>>> import numpy as np
>>> np.set_printoptions(precision=3, suppress=True, linewidth=120)
>>> O, _ = np.linalg.qr(np.array([[-0.7, 0.2, 0.8, 1.0, 0.7],
...     [-0.9, 0.8, -1.2, 0.8, 1.2],
...     [0.0, -0.2, 0.5, -1.5, -0.4],
...     [-1.4, 3.4, 0.8, 0.4, -1.9],
...     [2.2, 0.7, -0.5, 1.5, -0.1]]))
>>> vecs, _ = np.linalg.qr(np.array([[-0.3, -0.2, 0.0, -0.1, -1.5],
...     [1.7, 1.7, 0.1, 1.2, -2.5],
...     [1.3, 1.3, 1.1, 0.9, 0.6],
...     [0.3, 0.1, 0.0, -1.3, -1.6],
...     [0.9, -1.1, 0.1, -2.0, -1.1]]))
>>> sv = 20 * 0.7 ** np.arange(5)
>>> E = O[:, :5] * sv @ vecs[:5]
>>> print(E)
[[ -0.849   2.458   3.468   5.702  -4.469]
 [  4.964   0.337  -6.809   0.658  -6.521]
 [  0.844   3.894   3.232  -3.585   0.313]
 [ -8.303   3.549  -3.881  -2.041 -11.592]
 [ -6.812   3.203  -7.022  -0.323  14.012]]
>>> vec = np.array([2, 2, -2, 2, 0])
>>> rhs = E @ vec
>>> print(rhs)
[ 7.687 25.537 -4.157 -5.828  6.181]
>>> print(np.linalg.solve(E, E[:, 4]))
[-0.  0. -0.  0.  1.]
>>> print(np.round(np.linalg.solve(E, rhs + E[:, 0]), 3) + 0)
[ 3.  2. -2.  2.  0.]
>>> print(np.round(np.linalg.solve(E.T, E[3]), 3) + 0)
[0. 0. 0. 1. 0.]
>>> vec = np.array([-1, -1, 1, 1, -9])
>>> print(E @ np.ones(5))
[  6.311  -7.37    4.699 -22.268   3.059]
>>> print(E * vec)
[[   0.849   -2.458    3.468    5.702   40.219]
 [  -4.964   -0.337   -6.809    0.658   58.685]
 [  -0.844   -3.894    3.232   -3.585   -2.82 ]
 [   8.303   -3.549   -3.881   -2.041  104.327]
 [   6.812   -3.203   -7.022   -0.323 -126.11 ]]
>>> print(E @ np.eye(5)[3])
[ 5.702  0.658 -3.585 -2.041 -0.323]
>>> print(np.einsum("ij,j->i", E, vec))
[  47.779   47.232   -7.911  103.159 -129.847]
>>> print((E @ vec).argmax())
3
>>> O, Rm = np.linalg.qr(E)
>>> print(np.round(O.T @ O, 3) + 0)
[[1. 0. 0. 0. 0.]
 [0. 1. 0. 0. 0.]
 [0. 0. 1. 0. 0.]
 [0. 0. 0. 1. 0.]
 [0. 0. 0. 0. 1.]]
>>> print(np.round(np.trace(O @ O.T), 3))
5.0
>>> f = np.array([-4, 2, -2, -1, 3])
>>> other = E + np.outer(f, np.eye(5)[0])
>>> print(np.linalg.matrix_rank(other - E))
1
>>> feats = np.loadtxt("out5.csv", delimiter=",")
>>> print(feats)
[[ 1.     0.     0.     0.     0.   ]
 [ 0.     1.     0.     0.     0.   ]
 [ 0.     0.     0.707  0.707  0.   ]
 [ 0.     0.    -0.707  0.707  0.   ]
 [ 0.     0.     0.     0.     1.   ]]
>>> # 4 blocks once reordered
>>> vec = np.array([-1, 3, 0, -1, 3])
>>> rhs = feats @ vec
>>> print(rhs)
[-1.     3.    -0.707 -0.707  3.   ]
>>> print(np.linalg.solve(feats, rhs + feats[:, 0]))
[ 0.  3.  0. -1.  3.]
>>> print(np.linalg.solve(feats.T, feats[1]))
[0. 1. 0. 0. 0.]
>>> rng = np.random.default_rng(868164)
>>> labels = rng.permutation(5)
>>> print(labels)
[0 3 2 4 1]
>>> other = feats[labels][:, labels]
>>> print(round(np.linalg.det(other), 3), round(float(np.linalg.det(feats[labels])), 3))
1.0 1.0
>>> print(np.sort(np.abs(np.linalg.eigvals(other))))
[1. 1. 1. 1. 1.]
>>> vec = np.array([-9, -8, -9, 6, -4])
>>> rhs = feats @ vec
>>> coef, lr = np.zeros(5), 1 / np.linalg.norm(feats, 2) ** 2
>>> for i in range(30):
...     coef -= lr * feats.T @ (feats @ coef - rhs)
...     if i % 10 == 0: print(i, round(np.linalg.norm(feats @ coef - rhs), 3))
... 
0 0.0
10 0.0
20 0.0
>>> print(np.round(np.linalg.cond(feats), 3))
1.0
>>> other = feats / np.sqrt((feats ** 2).mean(axis=1, keepdims=True))
>>> print(other[0])
[2.236 0.    0.    0.    0.   ]
>>> print(np.linalg.matrix_rank(other) == np.linalg.matrix_rank(feats))
True
>>> labels = rng.permutation(5)
>>> other = feats[:, labels] * rng.choice([-1, 1], 5)
>>> print(other)
[[ 0.    -0.    -0.    -1.     0.   ]
 [ 1.    -0.    -0.    -0.     0.   ]
 [ 0.    -0.707 -0.707 -0.     0.   ]
 [ 0.     0.707 -0.707 -0.     0.   ]
 [ 0.    -0.    -0.    -0.     1.   ]]
>>> left, _, Vh = np.linalg.svd(feats.T @ other)
>>> print(np.round(left @ Vh, 3) + 0)
[[ 0.  0.  0. -1.  0.]
 [ 1.  0.  0.  0.  0.]
 [ 0. -1.  0.  0.  0.]
 [ 0.  0. -1.  0.  0.]
 [ 0.  0.  0.  0.  1.]]
>>> print(labels)
[1 2 3 0 4]
>>> m1 = np.loadtxt("data.csv", delimiter=",")
>>> print(m1)
[[-0.204  0.714 -0.613  0.08   0.257]
 [-0.511 -0.547 -0.541 -0.379 -0.059]
 [ 0.358 -0.16  -0.481  0.526 -0.581]
 [ 0.664 -0.276 -0.309 -0.151  0.604]
 [-0.358 -0.299  0.068  0.742  0.478]]
>>> # columns are unit length and at right angles
>>> f = np.array([1, 2, 1, 7, 7])
>>> other = m1 + np.outer(f, np.eye(5)[1])
>>> print(np.linalg.matrix_rank(np.linalg.inv(other) - np.linalg.inv(m1), tol=1e-8))
1
>>> M = np.loadtxt("test10.csv", delimiter=",")
>>> print(M)
[[ 2.68   0.36   0.     3.36 ]
 [ 1.898 -1.205  0.     1.795]
 [ 2.451 -0.098  0.     2.902]
 [ 3.341  1.682  0.     4.682]
 [ 1.392 -2.216  0.     0.784]
 [ 3.055  1.111  0.     4.111]
 [ 1.828 -1.345  0.     1.655]
 [ 4.146  3.293  0.     6.293]
 [ 0.755 -3.49   0.    -0.49 ]
 [ 0.67  -3.66   0.    -0.66 ]
 [ 0.436 -4.129  0.    -1.129]
 [ 2.545  0.089  0.     3.089]
 [ 4.597  4.194  0.     7.194]
 [ 1.662 -1.677  0.     1.323]
 [ 1.608 -1.784  0.     1.216]
 [ 2.91   0.819  0.     3.819]
 [ 2.954  0.908  0.     3.908]
 [ 0.141 -4.718  0.    -1.718]
 [ 0.243 -4.514  0.    -1.514]
 [-1.187 -7.374  0.    -4.374]
 [ 1.222 -2.555  0.     0.445]
 [-0.306 -5.612  0.    -2.612]
 [ 2.031 -0.939  0.     2.061]
 [ 4.972  4.945  0.     7.945]
 [ 2.307 -0.386  0.     2.614]
 [ 3.545  2.091  0.     5.091]
 [ 1.191 -2.619  0.     0.381]
 [ 1.221 -2.559  0.     0.441]]
>>> # rows and columns are dependent
>>> r = np.linalg.matrix_rank(M)
>>> print(r)
2
>>> N = np.linalg.svd(M)[2][r:].T
>>> print([int(np.linalg.matrix_rank(M[:, :j + 1])) for j in range(4)])
[1, 2, 2, 2]
>>> print([round(float(x), 3) for x in np.linalg.svd(M, compute_uv=False)[:3]])
[24.154, 13.51, 0.0]
>>> print(np.linalg.cond(M) > 100)
True
>>> print(round(float(np.linalg.norm(M, 2) / np.linalg.norm(M)), 3))
0.873
>>> print(np.linalg.matrix_rank(M, rtol=0.1))
2
>>> print(np.argsort(-np.linalg.norm(M, axis=0).round(6), kind="stable")[:3])
[3 1 0]
>>> print(np.unique(M.round(6), axis=0).shape)
(28, 4)
>>> print(np.abs(np.diag(np.linalg.qr(M)[1])) > 1e-9)
[ True  True False False]
>>> print(M @ np.linalg.pinv(M) @ M)
[[ 2.68   0.36   0.     3.36 ]
 [ 1.898 -1.205  0.     1.795]
 [ 2.451 -0.098  0.     2.902]
 [ 3.341  1.682  0.     4.682]
 [ 1.392 -2.216  0.     0.784]
 [ 3.055  1.111  0.     4.111]
 [ 1.828 -1.345  0.     1.655]
 [ 4.146  3.293  0.     6.293]
 [ 0.755 -3.49   0.    -0.49 ]
 [ 0.67  -3.66   0.    -0.66 ]
 [ 0.436 -4.129  0.    -1.129]
 [ 2.545  0.089  0.     3.089]
 [ 4.597  4.194  0.     7.194]
 [ 1.662 -1.677  0.     1.323]
 [ 1.608 -1.784  0.     1.216]
 [ 2.91   0.819  0.     3.819]
 [ 2.954  0.908  0.     3.908]
 [ 0.141 -4.718  0.    -1.718]
 [ 0.243 -4.514  0.    -1.514]
 [-1.187 -7.374  0.    -4.374]
 [ 1.222 -2.555  0.     0.445]
 [-0.306 -5.612  0.    -2.612]
 [ 2.031 -0.939  0.     2.061]
 [ 4.972  4.945  0.     7.945]
 [ 2.307 -0.386  0.     2.614]
 [ 3.545  2.091  0.     5.091]
 [ 1.191 -2.619  0.     0.381]
 [ 1.221 -2.559  0.     0.441]]
>>> print(np.linalg.lstsq(M[:-1].T, M[-1])[2])
2
>>> other = M / np.sqrt((M ** 2).mean(axis=1, keepdims=True))
>>> print(np.linalg.matrix_rank(M - M.mean(axis=1, keepdims=True)))
2
>>> print(np.linalg.norm(other, axis=1))
[2. 2. 2. 2. 2. 2. 2. 2. 2. 2. 2. 2. 2. 2. 2. 2. 2. 2. 2. 2. 2. 2. 2. 2. 2. 2. 2. 2.]
>>> vec = np.array([2, 3, -1, 0])
>>> print(M @ np.eye(4)[1])
[ 0.36  -1.205 -0.098  1.682 -2.216  1.111 -1.345  3.293 -3.49  -3.66  -4.129  0.089  4.194 -1.677 -1.784  0.819  0.908
 -4.718 -4.514 -7.374 -2.555 -5.612 -0.939  4.945 -0.386  2.091 -2.619 -2.559]
>>> vec @ M
Traceback (most recent call last):
  File "<python-input-80>", line 1, in <module>
    vec @ M
    ~~~~^~~
ValueError: matmul: Input operand 1 has a mismatch in its core dimension 0, with gufunc signature (n?,k),(k,m?)->(n?,m?) (size 28 is different from 4)
>>> print(np.linalg.norm(M @ vec) <= np.linalg.norm(M, 2) * np.linalg.norm(vec) + 1e-9)
True
>>> print(np.sign((M @ vec).round(6)))
[ 1.  1.  1.  1. -1.  1. -1.  1. -1. -1. -1.  1.  1. -1. -1.  1.  1. -1. -1. -1. -1. -1.  1.  1.  1.  1. -1. -1.]
>>> print((M @ vec).argmax())
23
>>> W2 = np.array([[1.0, -1.2, -0.7], [1.1, -0.9, 0.5]])
>>> F = np.array([[0, 2],
...     [2, 2],
...     [0, 5],
...     [3, 1],
...     [2, 5],
...     [5, 2],
...     [2, 3],
...     [0, 3],
...     [1, 1],
...     [4, 5],
...     [0, 1],
...     [3, 4],
...     [5, 0],
...     [2, 1],
...     [0, 5],
...     [0, 1],
...     [4, 2],
...     [5, 0],
...     [0, 4],
...     [4, 4]]) @ W2 + 0.3 * rng.normal(size=(20, 3))
>>> print(F)
[[ 1.681 -1.448  1.307]
 [ 4.45  -4.194  0.279]
 [ 5.669 -4.663  2.621]
 [ 3.866 -4.723 -1.471]
 [ 7.269 -6.37   0.982]
 [ 7.711 -7.746 -2.648]
 [ 5.539 -4.984 -0.034]
 [ 3.371 -2.819  1.226]
 [ 1.899 -2.38  -0.333]
 [ 9.618 -9.236 -0.05 ]
 [ 0.603 -0.399  0.172]
 [ 7.346 -7.536 -0.246]
 [ 5.092 -5.645 -3.912]
 [ 2.826 -3.707 -1.491]
 [ 5.503 -4.843  1.725]
 [ 0.65  -1.096  0.414]
 [ 6.712 -6.339 -1.828]
 [ 5.061 -5.887 -3.481]
 [ 4.515 -3.882  1.809]
 [ 8.402 -8.533 -1.619]]
>>> other = np.c_[F[:, :2] @ np.array([[2, 3], [0, 1]]), np.array([0, 2, -2, -2, -2, -1, 2, -2, 2, -1, 1, -1, 0, 1, 2, 0, -1, 0, 0, 0])]
>>> print(other)
[[ 3.362  3.596  0.   ]
 [ 8.899  9.155  2.   ]
 [11.338 12.343 -2.   ]
 [ 7.731  6.875 -2.   ]
 [14.537 15.436 -2.   ]
 [15.421 15.386 -1.   ]
 [11.079 11.634  2.   ]
 [ 6.742  7.293 -2.   ]
 [ 3.798  3.317  2.   ]
 [19.236 19.618 -1.   ]
 [ 1.206  1.41   1.   ]
 [14.691 14.501 -1.   ]
 [10.185  9.632  0.   ]
 [ 5.652  4.771  1.   ]
 [11.005 11.665  2.   ]
 [ 1.3    0.854  0.   ]
 [13.423 13.796 -1.   ]
 [10.122  9.296  0.   ]
 [ 9.029  9.662  0.   ]
 [16.805 16.674  0.   ]]
>>> print(np.linalg.matrix_rank(np.c_[F, other]))
4
>>> other = np.array([[2, 2, 3], [0, 3, 0], [0, 3, 3]])
>>> print(np.linalg.matrix_rank(F @ other))
3
>>> print(np.vstack([F, other.T]).shape)
(23, 3)
>>> other @ F
Traceback (most recent call last):
  File "<python-input-93>", line 1, in <module>
    other @ F
    ~~~~~~^~~
ValueError: matmul: Input operand 1 has a mismatch in its core dimension 0, with gufunc signature (n?,k),(k,m?)->(n?,m?) (size 20 is different from 3)
>>> labels = F[:, 0] > np.median(F[:, 0])
>>> f = F[labels].mean(axis=0) - F[~labels].mean(axis=0)
>>> print(np.argsort(-np.abs(f).round(6), kind="stable"))
[0 1 2]
>>> print(((F - F.mean(axis=0)) @ f > 0).astype(int))
[0 0 1 0 1 1 1 0 0 1 0 1 1 0 1 0 1 1 0 1]
>>> dist = np.linalg.norm(F[:, None] - F[None], axis=-1)
>>> print(np.flatnonzero(dist[13] < dist.mean() / 2))
[ 3  8 13]
>>> print(dist[:5, :5])
[[0.    4.033 5.289 4.818 7.454]
 [4.033 0.    2.681 1.919 3.63 ]
 [5.289 2.681 0.    4.472 2.856]
 [4.818 1.919 4.472 0.    4.507]
 [7.454 3.63  2.856 4.507 0.   ]]
>>> print(np.unravel_index(dist.round(6).argmax(), dist.shape))
(np.int64(9), np.int64(10))
>>> print((dist + 1e9 * np.eye(20)).round(6).argmin(axis=1))
[15  6 14 13 11 19  1 18  0 19 15  4 17  3  2 10  5 12 14  5]
>>> hat = F @ np.linalg.solve(F.T @ F, F.T)
>>> print(np.allclose(hat @ hat, hat))
True
>>> print(hat @ F[:, 1])
[-1.448 -4.194 -4.663 -4.723 -6.37  -7.746 -4.984 -2.819 -2.38  -9.236 -0.399 -7.536 -5.645 -3.707 -4.843 -1.096 -6.339
 -5.887 -3.882 -8.533]
>>> A = np.load("run19.npy")
>>> print(A)
[[ 0.  0. -1. -1. -2.]
 [ 0.  0.  2.  0. -2.]
 [-1.  2.  0.  0.  0.]
 [-1.  0.  0.  0.  0.]
 [-2. -2.  0.  0.  0.]]
>>> # symmetric
>>> left, sv, Vh = np.linalg.svd(A)
>>> vecs = Vh[:(sv > 1e-8).sum()]
>>> vec = A[3] + -1 * A[4] + rng.integers(2) * np.eye(5)[0]
>>> print(vec)
[2. 2. 0. 0. 0.]
>>> print(np.diag(vecs.T @ vecs))
[1.    1.    0.909 0.182 0.909]
>>> print(round(np.linalg.norm(vec - vecs.T @ vecs @ vec), 3))
0.0
>>> ev, vecs = np.linalg.eigh(A)
>>> vec = np.array([2, 0, 0, 0, 2])
>>> print(vec @ A @ vec)
-16.0
>>> print(np.abs(A).sum(axis=1).max(), round(np.abs(ev).max(), 3))
4.0 3.039
>>> print(np.round(vecs * np.abs(ev) @ vecs.T, 3) + 0)
[[ 2.419  0.383  0.     0.     0.   ]
 [ 0.383  2.802  0.     0.     0.   ]
 [ 0.     0.     2.112  0.538 -0.498]
 [ 0.     0.     0.538  0.422  0.729]
 [ 0.     0.    -0.498  0.729  2.687]]
>>> print(round(np.linalg.eigvalsh(A).min(), 3))
-3.039
>>> print(A - A[0])
[[ 0.  0.  0.  0.  0.]
 [ 0.  0.  3.  1.  0.]
 [-1.  2.  1.  1.  2.]
 [-1.  0.  1.  1.  2.]
 [-2. -2.  1.  1.  2.]]
>>> print(A.sum(axis=1))
[-4.  0.  1. -1. -4.]
>>> print(np.count_nonzero(A))
10
>>> print(A.mean(axis=0))
[-0.8  0.   0.2 -0.2 -0.8]
>>> A[5]
Traceback (most recent call last):
  File "<python-input-125>", line 1, in <module>
    A[5]
    ~^^^
IndexError: index 5 is out of bounds for axis 0 with size 5
>>> mat = np.load("mat.npy")
>>> print(mat)
[[0 0 0 0 0]
 [0 0 1 1 0]
 [0 1 0 1 1]
 [0 1 1 0 1]
 [0 0 1 1 0]]
>>> # equal to its transpose
>>> print(mat.sum(axis=0))
[0 2 3 3 2]
>>> print(mat @ mat)
[[0 0 0 0 0]
 [0 2 1 1 2]
 [0 1 3 2 1]
 [0 1 2 3 1]
 [0 2 1 1 2]]
>>> print(np.argwhere(np.triu(mat)))
[[1 2]
 [1 3]
 [2 3]
 [2 4]
 [3 4]]
>>> L = np.diag(mat.sum(axis=1)) - mat
>>> print(L @ np.ones(5))
[0. 0. 0. 0. 0.]
>>> print(np.round(np.linalg.eigvalsh(L), 3) + 0)
[0. 0. 2. 4. 4.]
>>> print((np.linalg.eigvalsh(L) < 1e-8).sum())
2
>>> print(round(np.linalg.det(L[1:, 1:])))
0
>>> print(np.linalg.matrix_rank(L))
3
>>> print(round(np.linalg.eigvalsh(mat).min(), 3))
-1.562
>>> print([round(float(np.linalg.det(mat[:i, :i])), 2) + 0 for i in range(1, 6)])
[0.0, 0.0, 0.0, 0.0, 0.0]
>>> C2 = mat.T @ mat
>>> print(np.allclose(C2, C2.T))
True
>>> print(np.round(np.linalg.svd(mat, compute_uv=False) ** 2, 3) + 0)
[6.562 2.438 1.    0.    0.   ]
>>> print(np.trace(C2), (mat ** 2).sum())
10 10
>>> print(C2)
[[0 0 0 0 0]
 [0 2 1 1 2]
 [0 1 3 2 1]
 [0 1 2 3 1]
 [0 2 1 1 2]]
>>> print(np.round(np.linalg.eigvalsh(C2)[::-1], 3) + 0)
[6.562 2.438 1.    0.    0.   ]
>>> arr = np.load("m.npy")
>>> print(arr)
[[ 1.4  1.7  0.1  1.1]
 [ 0.6  1.4 -0.1  2.6]
 [ 0.9 -0.1 -2.   0.6]
 [ 0.  -1.9  0.9  1.1]
 [ 5.5 -5.5  1.5  5.5]
 [-1.  -0.1  0.3  0.3]
 [-1.9 -0.6 -0.4  0.6]
 [ 0.3  1.1  0.6 -1.5]
 [ 0.4 -0.1  0.3  1.1]
 [-1.5  1.4 -0.8 -1.4]
 [ 0.8  1.6  0.7  0. ]]
>>> # row 4 is much longer than the rest
>>> W2 = arr[[6, 10]].astype(float)
>>> for _ in range(7):
...     labels = np.linalg.norm(arr[:, None] - W2, axis=-1).argmin(axis=1)
...     W2 = np.array([arr[labels == j].mean(axis=0) for j in range(2)])
... 
>>> print(labels)
[0 0 0 0 1 0 0 0 0 0 0]
>>> print(np.abs(W2[1] - W2[0]).argmax())
1
>>> print(np.bincount(labels))
[10  1]
>>> print(W2[1] - W2[0])
[ 5.5  -5.94  1.54  5.05]
